% python3 -q
>>> import numpy as np
>>> np.set_printoptions(suppress=True, linewidth=160)
>>> arr = np.load("test14.npy")
>>> arr
array([[-1.5,  0.4,  0.9, -2. ],
       [ 0.9,  0.3,  0.2, -0.9],
       [-0.9,  1.6,  0.5,  0.4],
       [ 1.2,  0.8,  0.9,  0.5],
       [ 1.1,  2.4, -0.5, -1.2],
       [ 1.6,  0.1, -0.3, -0.7],
       [-1.2,  4.5, -0.9, -4.5],
       [ 0.1,  2.1,  0.5,  0.4],
       [ 1. , -0.3, -1.6,  2.5],
       [-1.9, -0.2,  0.8,  0.2],
       [ 0.6,  0.7,  2.3, -3.2],
       [ 0.6,  1.3, -0.4, -1.4],
       [ 0.1, -1.4, -0.5, -1.2]])
>>> lab = arr[:, 0] > np.median(arr[:, 0])
>>> u = arr[lab].mean(axis=0) - arr[~lab].mean(axis=0)
>>> np.round((((arr - arr.mean(axis=0)) @ u > 0) == lab).mean(), 2)
np.float64(0.77)
>>> Xc = (arr - arr.mean(axis=0)) / arr.std(axis=0)
>>> np.round(Xc.std(axis=0), 2)
array([1., 1., 1., 1.])
>>> np.argwhere(np.abs(Xc) > 2)
array([[ 6,  1],
       [ 6,  3],
       [10,  2]])
>>> c = np.linalg.lstsq(np.delete(Xc, 0, axis=1), Xc[:, 0])[0]
>>> np.round(1 - np.var(Xc[:, 0] - np.delete(Xc, 0, axis=1) @ c), 2)
np.float64(0.1)
>>> c.round(2)
array([-0.13, -0.18,  0.15])
>>> np.abs(c).argmax()
np.int64(1)
>>> Xc = arr - arr.mean(axis=0)
>>> evecs = np.linalg.svd(Xc)[2][:1]
>>> out = Xc - Xc @ evecs.T @ evecs
>>> np.linalg.norm(out, axis=1).round(6).argmax()
np.int64(10)
>>> np.round((Xc @ evecs.T).std(axis=0), 2)
array([1.96])
>>> np.round(out.std(axis=0), 2)
array([1.02, 0.95, 0.94, 0.63])
>>> hat = arr @ np.linalg.solve(arr.T @ arr, arr.T)
>>> np.round(np.linalg.eigvalsh(hat), 2) + 0
array([0., 0., 0., 0., 0., 0., 0., 0., 0., 1., 1., 1., 1.])
>>> cent = 3 * np.array([[-0.1, 0.4, -0.2], [0.7, -0.6, 0.8]])
>>> rng = np.random.default_rng(69187)
>>> lab = rng.integers(0, 2, 11)
>>> E = cent[lab] + rng.normal(size=(11, 3))
>>> E.round(2)
array([[-0.65,  2.38,  0.08],
       [ 2.73, -1.97,  4.03],
       [ 2.34, -1.47,  2.3 ],
       [ 1.35, -1.87,  2.65],
       [-0.17,  2.16, -1.69],
       [ 1.61,  0.36,  3.8 ],
       [-0.28,  1.39, -1.55],
       [ 0.54, -0.54, -1.56],
       [ 0.88,  1.16, -1.65],
       [-1.72,  0.5 , -0.28],
       [ 0.37,  0.86,  0.09]])
>>> Xc = (E - E.mean(axis=0)) / E.std(axis=0)
>>> np.argwhere(np.abs(Xc) > 2)
array([], shape=(0, 2), dtype=int64)
>>> c = np.linalg.lstsq(np.delete(Xc, 0, axis=1), Xc[:, 0])[0]
>>> c.round(2)
array([-0.45,  0.4 ])
>>> np.abs(c).argmax()
np.int64(0)
>>> round(1 - np.var(Xc[:, 0] - np.delete(Xc, 0, axis=1) @ c), 2)
np.float64(0.61)
>>> out = E / np.linalg.norm(E, axis=1, keepdims=True)
>>> G = out @ out.T
>>> np.argwhere(np.triu(np.abs(G) > 0.95, 1))
array([[1, 2],
       [1, 3],
       [2, 3],
       [3, 6],
       [4, 6]])
>>> np.round(np.degrees(np.arccos(np.clip(G[2, 3], -1, 1))), 2)
np.float64(18.18)
>>> x0 = np.array([1, 1, 3])
>>> y = E @ x0
>>> np.round(np.linalg.solve(E.T @ E, E.T @ y), 2)
array([1., 1., 3.])
>>> y.round(2)
array([ 1.95, 12.85,  7.76,  7.44, -3.06, 13.37, -3.52, -4.7 , -2.9 , -2.04,  1.49])
>>> np.round(np.linalg.pinv(E) @ E, 2) + 0
array([[1., 0., 0.],
       [0., 1., 0.],
       [0., 0., 1.]])
>>> y = y + 0.3 * rng.normal(size=11)
>>> y.round(2)
array([ 1.61, 13.48,  7.89,  7.48, -3.76, 13.49, -3.57, -4.83, -2.7 , -2.7 ,  1.63])
>>> c, *_ = np.linalg.lstsq(E, y)
>>> round(float(np.linalg.norm(y - E @ c)), 2)
0.85
>>> [round(float(np.linalg.norm(np.linalg.solve(E.T @ E + lam * np.eye(3), E.T @ y))), 2) for lam in (0, 1, 10, 100)]
[3.32, 3.19, 2.53, 1.13]
>>> c.round()
array([1., 1., 3.])
>>> np.round(E.T @ (y - E @ c), 2) + 0
array([0., 0., 0.])
